>>> import numpy as np
>>> from numpy import linalg as LA
>>> np.set_printoptions(precision=1, suppress=True, linewidth=200, sign=" ")
>>> F = np.loadtxt("x.csv", delimiter=",")
>>> F
array([[  1.2,  -1.4,   0.7],
       [ -2. ,   1.5,  -0.5],
       [  1.2,   1.3,   0.6],
       [  0.3,   0.1,  -0.1],
       [ -0.4,  -0.7,  -0.7],
       [  0.6,  -0.2,   0.3],
       [  0.1,   0.3,  -1.5],
       [  0. ,   0. ,   1.3],
       [  0.4,  -1.9,  -2.5],
       [  0.9,  -0.9,  -0.6],
       [  0. ,   0.1,  -0.2],
       [ -0.8,  -0.1,   1.3],
       [ -0.7,  -0.7,   1.5],
       [ -2. ,   2. , -12. ],
       [  0.3,  -0.7,   0. ],
       [ -0.7,  -0.7,   1. ],
       [ -0.8,  -0.2,  -1. ],
       [  0.3,  -1.3,  -0.8],
       [ -0.1,  -1.3,  -1.5],
       [ -0.6,  -0.1,   1.8],
       [  1.2,  -0.3,  -0.2],
       [  0.8,  -1.1,   0.7],
       [ -1.5,  -0.1,  -1.1],
       [  0.4,  -0.5,   0. ],
       [  0.2,  -1.5,  -0.5],
       [ -0.4,  -2.2,  -0.6],
       [ -0.7,   1.2,  -1.8],
       [ -0.7,   0.3,  -1. ],
       [ -0.1,  -0.9,   0.8],
       [  1.2,  -2. ,  -0.9],
       [  0.2,  -0.2,  -0.6],
       [  0.1,  -0.6,  -0.1],
       [ -1.3,   0.5,   0.5]])
>>> # row 13 is much longer than the rest
>>> proj = F @ LA.solve(F.T @ F, F.T)
>>> LA.matrix_rank(np.eye(33) - proj)
np.int64(30)
>>> round(np.trace(proj), 1)
np.float64(3.0)
>>> np.round(LA.eigvalsh(proj), 1) + 0
array([ 0.,  0.,  0.,  0.,  0.,  0.,  0.,  0.,  0.,  0.,  0.,  0.,  0.,  0.,  0.,  0.,  0.,  0.,  0.,  0.,  0.,  0.,  0.,  0.,  0.,  0.,  0.,  0.,  0.,  0.,  1.,  1.,  1.])
>>> np.allclose(proj @ proj, proj)
True
>>> np.round(proj @ F[:, 0], 1) + 0
array([ 1.2, -2. ,  1.2,  0.3, -0.4,  0.6,  0.1,  0. ,  0.4,  0.9,  0. , -0.8, -0.7, -2. ,  0.3, -0.7, -0.8,  0.3, -0.1, -0.6,  1.2,  0.8, -1.5,  0.4,  0.2, -0.4, -0.7, -0.7, -0.1,  1.2,  0.2,  0.1,
       -1.3])
>>> vec = np.array([-4, 1, 3])
>>> y = F @ vec
>>> b, lr = np.zeros(3), 1 / LA.norm(F, 2) ** 2
>>> for i in range(30):
...     b -= lr * F.T @ (F @ b - y)
...     if i % 5 == 0: print(i, round(LA.norm(F @ b - y), 1))
... 
0 19.7
5 9.1
10 5.2
15 3.2
20 2.1
25 1.3
>>> round(float(LA.cond(F)), 1)
3.5
>>> Z = F[[31, 4]].astype(float)
>>> for _ in range(3):
...     idx = LA.norm(F[:, None] - Z, axis=-1).argmin(axis=1)
...     Z = np.array([F[idx == j].mean(axis=0) for j in range(2)])
... 
>>> idx
array([ 0,  1,  0,  0,  0,  0,  1,  0,  1,  0,  0,  0,  0,  1,  0,  0,  1,  0,  0,  0,  0,  0,  1,  0,  0,  0,  1,  1,  0,  0,  0,  0,  0])
>>> np.bincount(idx)
array([ 25,   8])
>>> print(np.abs(Z[1] - Z[0]).argmax())
2
>>> O, vecs = LA.qr(F[:, :2])[0], LA.qr(F[:, 2:])[0]
>>> sig = LA.svd(O.T @ vecs, compute_uv=False)
>>> print(np.degrees(np.arccos(sig.clip(0, 1))))
[ 67.7]
>>> W0 = np.tanh(np.array([[0.4, -0.1, 0.1],
...     [2.8, -0.8, 0.9],
...     [0.1, 0.2, -0.3],
...     [-0.3, 2.2, 0.4],
...     [-0.4, -0.2, -0.2],
...     [0.4, 1.2, -0.9],
...     [-0.2, -1.4, -0.5],
...     [-0.5, -0.5, -0.6],
...     [-0.1, -1.0, 2.3],
...     [0.9, 0.3, 1.2],
...     [1.2, 0.4, 1.4],
...     [-0.1, -0.3, -0.6],
...     [1.0, -0.5, 0.4],
...     [-0.7, 0.4, 1.2],
...     [-1.1, -1.5, 0.1]]) @ np.array([[0.0, -1.2, -0.6, 1.2, -0.8],
...     [-0.8, 0.6, 0.4, 0.9, -2.5],
...     [-0.7, -1.1, 0.1, -0.9, 0.4]]))
>>> W0.round(1) + 0
array([[ 0. , -0.6, -0.3,  0.3,  0. ],
       [ 0. , -1. , -1. ,  0.9,  0.1],
       [ 0. ,  0.3,  0. ,  0.5, -0.6],
       [-1. ,  0.8,  0.8,  0.9, -1. ],
       [ 0.3,  0.5,  0.1, -0.4,  0.6],
       [-0.3,  0.8,  0.1,  1. , -1. ],
       [ 0.9,  0. , -0.5, -0.8,  1. ],
       [ 0.7,  0.7,  0. , -0.5,  0.9],
       [-0.7, -1. , -0.1, -1. ,  1. ],
       [-0.8, -1. , -0.3,  0.3, -0.8],
       [-0.9, -1. , -0.4,  0.5, -0.9],
       [ 0.6,  0.5, -0.1,  0.1,  0.5],
       [ 0.1, -1. , -0.6,  0.4,  0.5],
       [-0.8, -0.2,  0.6, -0.9,  0. ],
       [ 0.8,  0.3,  0.1, -1. ,  1. ]])
>>> Xc = F - F.mean(axis=0)
>>> U, sig, Vt = LA.svd(Xc, full_matrices=False)
>>> Vt[0] * np.sign(Vt[0, np.abs(Vt[0]).argmax()])
array([ 0.2, -0.2,  1. ])
>>> np.round(np.abs(Vt[-1]), 1) + 0
array([ 0.8,  0.6,  0. ])
>>> np.abs(Vt[0]).argmax()
np.int64(2)
>>> print((np.sign(U[:, 0]) == np.sign(U[0, 0])).astype(int))
[ 1  0  1  1  0  1  0  1  0  1  1  1  1  0  1  1  0  0  0  1  1  1  0  1  1  1  0  0  1  1  0  1  1]
>>> sig = 20 * 0.2 ** np.arange(4)
>>> O, _ = LA.qr(np.array([[-0.7, 0.9, 0.5, 0.1],
...     [0.0, -1.2, -0.4, -0.3],
...     [1.5, 0.6, 0.2, 3.2],
...     [1.6, -0.9, -1.2, 1.3]]))
>>> rng = np.random.default_rng(93)
>>> mat = rng.normal(size=(16, 4)) * sig @ O
>>> mat
array([[ -6. ,  11.9,   8.3,  16. ],
       [ -4. ,   6.3,   5.7,   7.4],
       [ -0.3,  -0.3,  -1.3,   6. ],
       [  6.6,  -6.3,  -5.5, -16.4],
       [ -7.7,   8.7,   7.1,  19.4],
       [ -0.1,   2.8,   0.8,   0.9],
       [ -3.8,   5.8,   4.4,   8.8],
       [ -8. ,  14.6,   9.9,  21.7],
       [ -3.6,   3.4,   2.7,  10.7],
       [  0.5,   1.7,   1.2,  -3.1],
       [ -2.8,   7.8,   5.2,   6.5],
       [  2.8,  -4.1,  -2.2, -10.4],
       [ -1.6,   5.6,   4.3,   1.6],
       [ -2.8,   9. ,   6.5,   4. ],
       [  1.1,   1.1,   0.1,  -3. ],
       [  2.9,  -4.7,  -2.3,  -9.1]])
>>> vec = np.array([-2, -5, -5, -4])
>>> y = mat @ vec
>>> print(y)
[-152.7  -81.5  -15.6  111.4 -141.   -21.   -78.8 -193.4  -66.2   -2.7  -85.2   67.6  -53.1  -87.9    4.    65.9]
>>> print(np.round(LA.pinv(mat) @ mat, 1) + 0)
[[ 1.  0.  0.  0.]
 [ 0.  1.  0.  0.]
 [ 0.  0.  1.  0.]
 [ 0.  0.  0.  1.]]
>>> LA.solve(mat.T @ mat, mat.T @ y)
array([-2., -5., -5., -4.])
>>> y = y + 0.1 * rng.normal(size=16)
>>> y
array([-152.7,  -81.6,  -15.6,  111.2, -141. ,  -21. ,  -78.8, -193.3,  -66.1,   -2.8,  -85.1,   67.7,  -53.2,  -87.9,    3.9,   65.9])
>>> b, *_ = LA.lstsq(mat, y)
>>> b
array([-2., -5., -5., -4.])
>>> print([round(float(LA.norm(LA.solve(mat.T @ mat + lam * np.eye(4), mat.T @ y))), 2) for lam in (0, 1, 10, 100)])
[8.37, 7.52, 7.25, 6.62]
>>> M2 = np.c_[mat[:, :2] @ np.array([[1, 2], [0, 0]]), np.array([2, 1, -2, 1, -1, 0, -2, 2, 0, -1, -1, 1, -1, 1, 2, 1])]
>>> M2
array([[ -6. , -12.1,   2. ],
       [ -4. ,  -8.1,   1. ],
       [ -0.3,  -0.7,  -2. ],
       [  6.6,  13.3,   1. ],
       [ -7.7, -15.4,  -1. ],
       [ -0.1,  -0.2,   0. ],
       [ -3.8,  -7.6,  -2. ],
       [ -8. , -16. ,   2. ],
       [ -3.6,  -7.2,   0. ],
       [  0.5,   1. ,  -1. ],
       [ -2.8,  -5.6,  -1. ],
       [  2.8,   5.7,   1. ],
       [ -1.6,  -3.2,  -1. ],
       [ -2.8,  -5.6,   1. ],
       [  1.1,   2.2,   2. ],
       [  2.9,   5.7,   1. ]])
>>> LA.norm(LA.qr(mat)[0].T @ M2, axis=0) ** 2 / ((M2 ** 2).sum(axis=0) + 1e-12)
array([ 1. ,  1. ,  0.2])
>>> np.round(LA.lstsq(mat, M2[:, 0])[0], 1) + 0
array([ 1.,  0.,  0.,  0.])
>>> LA.matrix_rank(np.c_[mat, M2])
np.int64(5)
>>> np.round(LA.norm(M2 - mat @ LA.lstsq(mat, M2)[0], axis=0), 1) + 0
array([ 0. ,  0. ,  4.9])
>>> Xc = M2 - M2.mean(axis=0)
>>> U, sig, Vt = LA.svd(Xc, full_matrices=False)
>>> round((sig ** 2).sum() ** 2 / (sig ** 4).sum(), 1)
np.float64(1.0)
>>> np.abs(U[:, 0]).argmax()
np.int64(3)
>>> print(np.round(sig ** 2 / (sig ** 2).sum(), 1) + 0)
[ 1.  0.  0.]
>>> print(np.searchsorted(np.cumsum(sig ** 2) / (sig ** 2).sum(), 0.9) + 1)
1
>>> LA.matrix_rank(Xc)
np.int64(2)
